$ python3 -q
>>> import numpy as np
>>> import numpy.linalg as la
>>> np.set_printoptions(suppress=True, linewidth=120)
>>> A = np.loadtxt("x.csv", delimiter=",")
>>> A
array([[1.   , 0.   , 0.   ],
       [0.   , 0.667, 0.333],
       [0.   , 0.5  , 0.5  ]])
>>> # row-stochastic, so 1 is an eigenvalue
>>> def softmax(z):
...     e = np.exp(z - z.max(axis=-1, keepdims=True))
...     return e / e.sum(axis=-1, keepdims=True)
... 
>>> np.round(softmax(10 * A[2]), 3)
array([0.003, 0.498, 0.498])
>>> np.round(softmax(A[2]), 3)
array([0.233, 0.384, 0.384])
>>> att = A @ A.T / np.sqrt(3)
>>> np.round(softmax(att + np.triu(np.full(att.shape, -np.inf), 1)), 3)
array([[1.   , 0.   , 0.   ],
       [0.42 , 0.58 , 0.   ],
       [0.273, 0.364, 0.364]])
>>> softmax(att).round(6).argmax(axis=1)
array([0, 1, 1])
>>> x0 = np.array([0, 9, 5])
>>> y = A @ x0
>>> b, lr = np.zeros(3), 1 / la.norm(A, 2) ** 2
>>> for i in range(30):
...     b -= lr * A.T @ (A @ b - y)
...     if i % 10 == 0: print(i, round(la.norm(A @ b - y), 3))
... 
0 0.178
10 0.137
20 0.105
>>> round(la.cond(A), 3)
np.float64(6.16)
>>> np.einsum("ii->", A)
np.float64(2.167)
>>> round(float(la.det(2 * A)), 3), round(float(la.det(A)), 3)
(1.336, 0.167)
>>> np.kron(np.eye(2, dtype=int), A)
array([[1.   , 0.   , 0.   , 0.   , 0.   , 0.   ],
       [0.   , 0.667, 0.333, 0.   , 0.   , 0.   ],
       [0.   , 0.5  , 0.5  , 0.   , 0.   , 0.   ],
       [0.   , 0.   , 0.   , 1.   , 0.   , 0.   ],
       [0.   , 0.   , 0.   , 0.   , 0.667, 0.333],
       [0.   , 0.   , 0.   , 0.   , 0.5  , 0.5  ]])
>>> round(np.einsum("ij,ji->", A, A), 3)
np.float64(2.028)
>>> round(float(la.det(A.T)), 3)
0.167
>>> np.round(np.poly(A), 3)
array([ 1.   , -2.167,  1.334, -0.167])
>>> O = A.astype(float).copy()
>>> for j in range(3):
...     O[:, j] -= O[:, :j] @ (O[:, :j].T @ O[:, j])
...     O[:, j] /= la.norm(O[:, j])
... 
>>> np.round(O.T @ O, 3) + 0
array([[1., 0., 0.],
       [0., 1., 0.],
       [0., 0., 1.]])
>>> np.round(O.T @ A, 3) + 0
array([[1.   , 0.   , 0.   ],
       [0.   , 0.834, 0.566],
       [0.   , 0.   , 0.2  ]])
>>> theta = np.radians(124)
>>> Rm = np.eye(3)
>>> Rm[0, 0] = Rm[2, 2] = np.cos(theta)
>>> Rm[0, 2], Rm[2, 0] = -np.sin(theta), np.sin(theta)
>>> Rm.round(3)
array([[-0.559,  0.   , -0.829],
       [ 0.   ,  1.   ,  0.   ],
       [ 0.829,  0.   , -0.559]])
>>> other = A @ Rm.T
>>> np.round(np.abs(other - A).max(axis=0), 3)
array([1.559, 0.   , 0.829])
>>> np.allclose(la.norm(A, axis=1), la.norm(other, axis=1))
True
>>> other.round(3)
array([[-0.559,  0.   ,  0.829],
       [-0.276,  0.667, -0.186],
       [-0.415,  0.5  , -0.28 ]])
>>> np.round(la.det(Rm), 3), round(float(np.trace(Rm)), 3)
(np.float64(1.0), -0.118)
>>> X = np.load("test15.npy")
>>> X
array([[0, 2, 2, 1],
       [0, 0, 0, 5],
       [0, 0, 0, 2],
       [0, 0, 0, 0]])
>>> # triangular: eigenvalues sit on the diagonal
>>> hat = np.triu(np.array([[2, -3, 0, 3], [3, 3, -1, -2], [3, 0, 2, -2], [-1, -3, 0, -1]]), 1) + np.eye(4)
>>> other = hat @ X @ la.inv(hat)
>>> np.trace(other), np.trace(X)
(np.float64(0.0), np.int64(0))
>>> other
array([[ 0.,  2.,  4., -2.],
       [ 0.,  0.,  0.,  3.],
       [ 0.,  0.,  0.,  2.],
       [ 0.,  0.,  0.,  0.]])
>>> rng = np.random.default_rng(343)
>>> other = X + rng.integers(-2, 3, (4, 2)) @ rng.integers(-2, 3, (2, 4))
>>> other
array([[ 4,  3,  0,  1],
       [-4,  2,  0,  9],
       [-3,  0,  1,  3],
       [-3,  3, -1,  5]])
>>> np.round(la.svd(other - X, compute_uv=False), 3) + 0
array([9.419, 4.824, 0.   , 0.   ])
>>> np.abs(other - X).sum(axis=1)
array([ 7, 10,  5, 12])
>>> other - X
array([[ 4,  1, -2,  0],
       [-4,  2,  0,  4],
       [-3,  0,  1,  1],
       [-3,  3, -1,  5]])
>>> X @ X
array([[ 0,  0,  0, 14],
       [ 0,  0,  0,  0],
       [ 0,  0,  0,  0],
       [ 0,  0,  0,  0]])
>>> round(float(np.abs(la.eigvals(X)).max()), 3)
0.0
>>> np.round(la.det(X), 3)
np.float64(0.0)
>>> la.matrix_power(X, 4)
array([[0, 0, 0, 0],
       [0, 0, 0, 0],
       [0, 0, 0, 0],
       [0, 0, 0, 0]])
>>> (X - X.T) / 2
array([[ 0. ,  1. ,  1. ,  0.5],
       [-1. ,  0. ,  0. ,  2.5],
       [-1. ,  0. ,  0. ,  1. ],
       [-0.5, -2.5, -1. ,  0. ]])
>>> G = X.T @ X
>>> np.trace(G), (X ** 2).sum()
(np.int64(38), np.int64(38))
>>> np.diag(G)
array([ 0,  4,  4, 30])
>>> np.round(la.eigvalsh(G)[::-1], 3) + 0
array([30.358,  7.642,  0.   ,  0.   ])
>>> G
array([[ 0,  0,  0,  0],
       [ 0,  4,  4,  2],
       [ 0,  4,  4,  2],
       [ 0,  2,  2, 30]])
>>> la.matrix_rank(G)
np.int64(2)
>>> (X @ X.T).shape
(4, 4)
>>> K = np.loadtxt("run1.csv", delimiter=",")
>>> K
array([[ 9.,  9.,  4.,  4.],
       [ 0.,  0.,  0.,  0.],
       [-2., -2.,  1.,  1.],
       [ 0.,  0.,  0.,  0.]])
>>> # row 0 is much longer than the rest
>>> rk = la.matrix_rank(K)
>>> rk
np.int64(2)
>>> N = la.svd(K)[2][rk:].T
>>> np.allclose(K @ N, 0)
True
>>> [int(la.matrix_rank(K[:i])) for i in range(1, len(K) + 1)]
[1, 1, 2, 2]
>>> np.round(K @ N, 3) + 0
array([[0., 0.],
       [0., 0.],
       [0., 0.],
       [0., 0.]])
>>> [int(la.matrix_rank(np.delete(K, i, axis=0))) for i in range(4)]
[1, 2, 1, 2]
>>> N.shape
(4, 2)
>>> hat = np.triu(np.array([[-5, 0, -4, 5], [0, 0, -5, 1], [5, -3, -3, 4], [-2, -4, 1, -1]]), 1) + np.eye(4)
>>> other = hat @ K @ la.inv(hat)
>>> round(float(la.det(other)), 3)
0.0
>>> Uu, sigma, VT = la.svd(K, full_matrices=False)
>>> np.round(np.cumsum(sigma ** 2) / np.sum(sigma ** 2), 3)
array([0.971, 1.   , 1.   , 1.   ])
>>> Uu.shape, sigma.shape, VT.shape
((4, 4), (4,), (4, 4))
>>> np.round(np.abs(VT[0]), 3)
array([0.653, 0.653, 0.271, 0.271])
>>> sigma.round(3)
array([14.077,  2.415,  0.   ,  0.   ])
>>> np.round(sigma / sigma[0], 3)
array([1.   , 0.172, 0.   , 0.   ])
>>> (sigma > 1e-8).sum()
np.int64(2)
>>> Uu, sigma, VT = la.svd(K)
>>> sigma.round(3)
array([14.077,  2.415,  0.   ,  0.   ])
>>> np.argmax(sigma[:-1] / (sigma[1:] + 1e-6)) + 1
np.int64(2)
>>> other = Uu[:, :2] @ np.diag(sigma[:2]) @ VT[:2]
>>> round(la.norm(K - other) / la.norm(K), 3)
np.float64(0.0)
>>> la.matrix_rank(other)
np.int64(2)
>>> round(la.norm(K - other, 2), 3), sigma[2]
(np.float64(0.0), np.float64(0.0))
>>> la.matrix_rank(K, rtol=0.05)
np.int64(2)
>>> round(float(np.abs(K - other).max()), 3)
0.0
>>> other.round(3)
array([[ 9.,  9.,  4.,  4.],
       [ 0.,  0.,  0.,  0.],
       [-2., -2.,  1.,  1.],
       [ 0.,  0.,  0.,  0.]])
>>> round(la.det(K[::-1]), 3)
np.float64(0.0)
>>> round(float(la.eigvals(K).sum().real), 3)
10.0
>>> np.einsum("ii->", K)
np.float64(10.0)
>>> np.einsum("ij,ji->", K, K)
np.float64(66.0)
>>> round(float(la.det(2 * K)), 3), round(float(la.det(K)), 3)
(0.0, 0.0)
>>> W0 = np.load("case1.npy")
>>> W0
array([[2, 0, 0],
       [2, 1, 0],
       [1, 0, 0]])
>>> # looks like rank 2
>>> Uu, sigma, VT = la.svd(W0)
>>> evecs = VT[:(sigma > 1e-8).sum()]
>>> x0 = W0[1] + 4 * W0[0] + rng.integers(2) * np.eye(3)[1]
>>> x0
array([10.,  1.,  0.])
>>> round(float(la.norm(x0 - evecs.T @ evecs @ x0)), 3)
0.0
>>> np.round(np.diag(evecs.T @ evecs), 3)
array([1., 1., 0.])
>>> np.abs(np.diag(la.qr(W0)[1])) > 1e-9
array([ True,  True, False])
>>> la.lstsq(W0[:-1].T, W0[-1])[2]
np.int32(2)
>>> np.allclose(W0[:-1].T @ la.lstsq(W0[:-1].T, W0[-1])[0], W0[-1])
True
>>> np.unique(W0.round(6), axis=0).shape
(3, 3)
>>> r0 = np.array([0, 2, -2])
>>> np.array([np.convolve(row, r0, "same") for row in K])
array([[ 18.,   0., -10.,   0.],
       [  0.,   0.,   0.,   0.],
       [ -4.,   0.,   6.,   0.],
       [  0.,   0.,   0.,   0.]])
>>> np.correlate(K[3], K[0], "full")
array([0., 0., 0., 0., 0., 0., 0.])
>>> np.cross(K[3, :3], K[0, :3])
array([0., 0., 0.])
>>> np.convolve(K[3], r0)
array([0., 0., 0., 0., 0., 0.])
>>> J = np.loadtxt("arr.csv", delimiter=",")
>>> J
array([[ 0.6,  1.2],
       [ 0.6, -1.9],
       [-0.2,  0.5]])
>>> x0 = np.array([0, -2])
>>> y = J @ x0
>>> b, lr = np.zeros(2), 1 / la.norm(J, 2) ** 2
>>> for i in range(4):
...     b -= lr * J.T @ (J @ b - y)
...     if i % 1 == 0: print(i, round(la.norm(J @ b - y), 3))
... 
0 0.164
1 0.142
2 0.124
3 0.107
>>> round(la.cond(J), 3)
np.float64(2.764)
>>> b.round(3)
array([ 0.127, -1.986])
>>> x0 = np.array([-1, 2])
>>> y = J @ x0
>>> np.round(la.pinv(J) @ J, 3) + 0
array([[1., 0.],
       [0., 1.]])
>>> y = y + 0.1 * rng.normal(size=3)
>>> y.round(3)
array([ 1.673, -4.192,  1.227])
>>> b, *_ = la.lstsq(J, y)
>>> b.round()
array([-1.,  2.])
>>> b.round(3)
array([-1.013,  1.898])
>>> np.round(J.T @ (y - J @ b), 3) + 0
array([0., 0.])
>>> [round(float(la.norm(la.solve(J.T @ J + lam * np.eye(2), J.T @ y))), 2) for lam in (0, 1, 10, 100)]
[2.15, 1.72, 0.7, 0.1]
>>> other = np.array([[5, 4], [0, -1]])
>>> np.einsum("ik,kj->ij", J, other)
array([[ 3. ,  1.2],
       [ 3. ,  4.3],
       [-1. , -1.3]])
>>> other.T @ J.T
array([[ 3. ,  3. , -1. ],
       [ 1.2,  4.3, -1.3]])
>>> np.einsum("ik,kj->ji", J, other)
array([[ 3. ,  3. , -1. ],
       [ 1.2,  4.3, -1.3]])
>>> J @ other
array([[ 3. ,  1.2],
       [ 3. ,  4.3],
       [-1. , -1.3]])
>>> m1 = np.array([[-0.95, 2.0, 3.0, -3.0, 2.0, -1.0, -1.0],
...     [2.0, 3.05, 3.0, 0.0, -3.0, 3.0, 1.0],
...     [-2.0, -2.0, -1.95, -3.0, 1.0, -1.0, -1.0],
...     [2.0, 0.0, -1.0, -1.95, 2.0, 1.0, 3.0],
...     [1.0, 3.0, -3.0, 0.0, -1.95, -1.0, 0.0],
...     [-1.0, -1.0, 2.0, 0.0, 1.0, -1.95, -3.0],
...     [-1.0, 2.0, 3.0, -3.0, 2.0, -1.0, -0.95]])
>>> other = m1 / np.sqrt((m1 ** 2).mean(axis=1, keepdims=True))
>>> la.matrix_rank(m1 - m1.mean(axis=1, keepdims=True))
np.int64(6)
>>> other[4].round(3)
array([ 0.542,  1.627, -1.627,  0.   , -1.057, -0.542,  0.   ])
>>> x0 = np.array([0, 3, 0, 1, 0, 0, 0])
>>> np.round(m1 @ np.ones(7), 3)
array([ 1.05,  9.05, -9.95,  5.05, -1.95, -3.95,  1.05])
>>> np.sign((m1 @ x0).round(6))
array([ 1.,  1., -1., -1.,  1., -1.,  1.])
>>> (m1 @ x0).argmax()
np.int64(1)
>>> np.round(np.einsum("ij,j->i", m1, x0), 3)
array([ 3.  ,  9.15, -9.  , -1.95,  9.  , -3.  ,  3.  ])
>>> m1 @ np.eye(7)[1]
array([ 2.  ,  3.05, -2.  ,  0.  ,  3.  , -1.  ,  2.  ])
>>> np.round(m1 @ x0, 3)
array([ 3.  ,  9.15, -9.  , -1.95,  9.  , -3.  ,  3.  ])
>>> np.round(m1 @ (2 * x0), 3)
array([  6. ,  18.3, -18. ,  -3.9,  18. ,  -6. ,   6. ])
>>> feats = np.loadtxt("m.csv", delimiter=",")
>>> feats
array([[ -5.079,  -3.11 ,  -0.844],
       [ -4.949,  -3.118,  -0.713],
       [-10.236,  -4.795,  -1.474],
       [-10.182,  -4.77 ,  -1.483],
       [ -8.588,  -3.273,  -1.128],
       [ -8.575,  -3.157,  -1.18 ],
       [ -5.147,  -1.726,  -0.712],
       [ -0.017,   0.033,  -0.118],
       [-10.172,  -4.799,  -1.417],
       [ -4.951,  -3.07 ,  -0.734],
       [ -3.372,  -1.662,  -0.575],
       [ -3.228,  -2.942,  -0.615],
       [ -6.793,  -3.134,  -1.007],
       [ -5.427,  -0.269,  -0.597],
       [ -6.577,  -4.575,  -1.086],
       [ -3.194,  -3.024,  -0.551],
       [ -3.37 ,  -1.622,  -0.486],
       [ -8.425,  -4.634,  -1.277],
       [ -3.63 ,  -0.204,  -0.309],
       [ -1.76 ,  -0.138,  -0.27 ],
       [-10.276,  -4.866,  -1.475],
       [ -5.346,  -0.234,  -0.641],
       [ -4.905,  -3.119,  -0.829],
       [  0.011,  -0.013,   0.045],
       [ -1.75 ,  -0.019,  -0.159],
       [ -1.584,  -1.557,  -0.237],
       [ -5.103,  -1.667,  -0.81 ],
       [ -8.384,  -4.727,  -1.294],
       [ -5.433,  -0.352,  -0.504],
       [ -8.58 ,  -3.379,  -1.25 ]])
>>> Uu, sigma, VT = la.svd(W0)
>>> sigma.round(3)
array([3.078, 0.727, 0.   ])
>>> np.argmax(sigma[:-1] / (sigma[1:] + 1e-6)) + 1
np.int64(2)
>>> other = Uu[:, :2] @ np.diag(sigma[:2]) @ VT[:2]
>>> la.matrix_rank(other)
np.int64(2)
>>> other.round(3) + 0
array([[2., 0., 0.],
       [2., 1., 0.],
       [1., 0., 0.]])
>>> round(float(np.abs(W0 - other).max()), 3)
0.0
>>> la.matrix_rank(W0, rtol=0.05)
np.int64(2)
>>> lab = feats[:, 2] > np.median(feats[:, 2])
>>> r0 = feats[lab].mean(axis=0) - feats[~lab].mean(axis=0)
>>> ((feats - feats.mean(axis=0)) @ r0 > 0).astype(int)
array([1, 1, 0, 0, 0, 0, 1, 1, 0, 1, 1, 1, 0, 1, 0, 1, 1, 0, 1, 1, 0, 1, 1, 1, 1, 1, 1, 0, 1, 0])
>>> lab.astype(int)
array([0, 1, 0, 0, 0, 0, 1, 1, 0, 0, 1, 1, 0, 1, 0, 1, 1, 0, 1, 1, 0, 1, 0, 1, 1, 1, 0, 0, 1, 0])
>>> np.argsort(-np.abs(r0).round(6), kind="stable")
array([0, 1, 2])
>>> r0.round(3)
array([4.575, 2.682, 0.723])
>>> round((((feats - feats.mean(axis=0)) @ r0 > 0) == lab).mean(), 3)
np.float64(0.867)
>>> F = np.array([[2.0, 0.0, 0.0, 0.0, 0.0, 0.0],
...     [0.0, 1.0, 3.0, 2.0, 3.0, 3.0],
...     [0.0, 2.0, 1.0, 3.0, 3.0, 2.0],
...     [0.0, 2.0, 3.0, 1.0, 1.0, 2.0],
...     [0.0, 2.0, 1.0, 2.0, 3.0, 0.0],
...     [0.0, 3.0, 2.0, 3.0, 1.0, 0.0]])
>>> other = F + rng.integers(-2, 3, (6, 1)) @ rng.integers(-2, 3, (1, 6))
>>> other
array([[ 4.,  0., -2., -4.,  4., -2.],
       [-2.,  1.,  5.,  6., -1.,  5.],
       [ 1.,  2.,  0.,  1.,  5.,  1.],
       [ 0.,  2.,  3.,  1.,  1.,  2.],
       [ 2.,  2., -1., -2.,  7., -2.],
       [-2.,  3.,  4.,  7., -3.,  2.]])
>>> np.round(la.svd(other - F, compute_uv=False), 3) + 0
array([13.675,  0.   ,  0.   ,  0.   ,  0.   ,  0.   ])
>>> lab = rng.permutation(6)
>>> lab
array([2, 1, 3, 0, 4, 5])
>>> other = F[lab][:, lab]
>>> other
array([[1., 2., 3., 0., 3., 2.],
       [3., 1., 2., 0., 3., 3.],
       [3., 2., 1., 0., 1., 2.],
       [0., 0., 0., 2., 0., 0.],
       [1., 2., 2., 0., 3., 0.],
       [2., 3., 3., 0., 1., 0.]])
>>> np.diag(other)
array([1., 1., 1., 2., 3., 0.])
>>> G = other.T @ other
>>> np.diag(G)
array([24., 22., 27.,  4., 29., 17.])
>>> G
array([[24., 19., 20.,  0., 20., 17.],
       [19., 22., 23.,  0., 20., 11.],
       [20., 23., 27.,  0., 25., 14.],
       [ 0.,  0.,  0.,  4.,  0.,  0.],
       [20., 20., 25.,  0., 29., 17.],
       [17., 11., 14.,  0., 17., 17.]])
>>> np.round(la.svd(other, compute_uv=False) ** 2, 3)
array([99.9  , 10.569,  6.723,  4.   ,  1.394,  0.414])
>>> la.matrix_rank(G)
np.int64(6)
>>> (other @ other.T).shape
(6, 6)
